$ python -q
>>> import numpy as np
>>> import numpy.linalg as la
>>> np.set_printoptions(suppress=True, linewidth=120)
>>> rng = np.random.default_rng(844)
>>> E = (rng.random((3, 3)) < 0.3) + np.eye(3)
>>> E /= E.sum(axis=1, keepdims=True)
>>> E
array([[0.5, 0.5, 0. ],
       [0.5, 0.5, 0. ],
       [0. , 0. , 1. ]])
>>> U, sig, vt = la.svd(E)
>>> sig.round(2) + 0
array([1., 1., 0.])
>>> np.argmax(sig[:-1] / (sig[1:] + 1e-6)) + 1
np.int64(2)
>>> out = U[:, :2] @ np.diag(sig[:2]) @ vt[:2]
>>> la.matrix_rank(out)
np.int64(2)
>>> arr = np.load("data.npy")
>>> arr
array([[-2,  4,  4, -4, -2],
       [-3,  6,  6, -6, -3],
       [-3,  6,  6, -6, -3],
       [ 1, -2, -2,  2,  1]])
>>> x0 = np.array([0, 0, 1, 3, 1])
>>> arr * x0
array([[  0,   0,   4, -12,  -2],
       [  0,   0,   6, -18,  -3],
       [  0,   0,   6, -18,  -3],
       [  0,   0,  -2,   6,   1]])
>>> arr @ np.eye(5)[4]
array([-2., -3., -3.,  1.])
>>> rank = la.matrix_rank(arr)
>>> rank
np.int64(1)
>>> null = la.svd(arr)[2][rank:].T
>>> [int(la.matrix_rank(arr[:i])) for i in range(1, len(arr) + 1)]
[1, 1, 1, 1]
>>> round(float(la.norm(arr, 2) / la.norm(arr)), 2)
1.0
>>> np.argsort(-la.norm(arr, axis=0).round(6), kind="stable")[:3]
array([1, 2, 3])
>>> w1 = np.array([[3, 1, -3, 1, 2, -3],
...     [0, -2, 0, 2, -3, -2],
...     [1, 2, 3, 2, 3, 0],
...     [2, 1, 0, 0, -2, -2],
...     [2, -2, -1, 1, -1, 3]])
>>> coef = np.array([9, -5, 1, 6, 9, -9])
>>> H = np.maximum(arr @ w1 + coef, 0)
>>> H
array([[ 0,  0, 21, 18, 15,  0],
       [ 0,  0, 31, 24, 18,  0],
       [ 0,  0, 31, 24, 18,  0],
       [16,  0,  0,  0,  6,  0]])
>>> cent = np.array([[3, 1], [-3, 0], [-2, -1], [3, -1], [2, -1], [1, -1]])
>>> w1 @ cent
array([[16,  6],
       [ 4,  3],
       [ 3, -7],
       [-3,  6],
       [18,  0]])
>>> np.argsort(-la.norm(H, axis=0).round(6), kind="stable")[:3]
array([2, 3, 4])
>>> la.matrix_rank(H, rtol=0.1)
np.int64(2)
>>> [round(float(x), 2) for x in la.svd(H, compute_uv=False)[:3]]
[68.66, 16.89, 2.15]
>>> mat = np.array([[0.0, 0.0, 0.0, 0.0],
...     [0.0, 1.0, -2.0, -1.0],
...     [0.0, 1.0, 3.0, 0.0],
...     [0.0, -1.0, -1.0, 1.0]])
>>> mat
array([[ 0.,  0.,  0.,  0.],
       [ 0.,  1., -2., -1.],
       [ 0.,  1.,  3.,  0.],
       [ 0., -1., -1.,  1.]])
>>> np.round(np.poly(mat), 2)
array([ 1., -5.,  8., -3.,  0.])
>>> round(float(la.det(mat[::-1])), 2)
0.0
>>> np.einsum("ij,ji->", mat, mat)
np.float64(9.0)
>>> np.kron(np.eye(2, dtype=int), mat)
array([[ 0.,  0.,  0.,  0.,  0.,  0.,  0.,  0.],
       [ 0.,  1., -2., -1.,  0.,  0., -0., -0.],
       [ 0.,  1.,  3.,  0.,  0.,  0.,  0.,  0.],
       [ 0., -1., -1.,  1.,  0., -0., -0.,  0.],
       [ 0.,  0.,  0.,  0.,  0.,  0.,  0.,  0.],
       [ 0.,  0., -0., -0.,  0.,  1., -2., -1.],
       [ 0.,  0.,  0.,  0.,  0.,  1.,  3.,  0.],
       [ 0., -0., -0.,  0.,  0., -1., -1.,  1.]])
>>> round(la.det(2 * mat), 2), np.round(la.det(mat), 2)
(np.float64(0.0), np.float64(0.0))
>>> np.round(la.det(mat.T), 2)
np.float64(0.0)
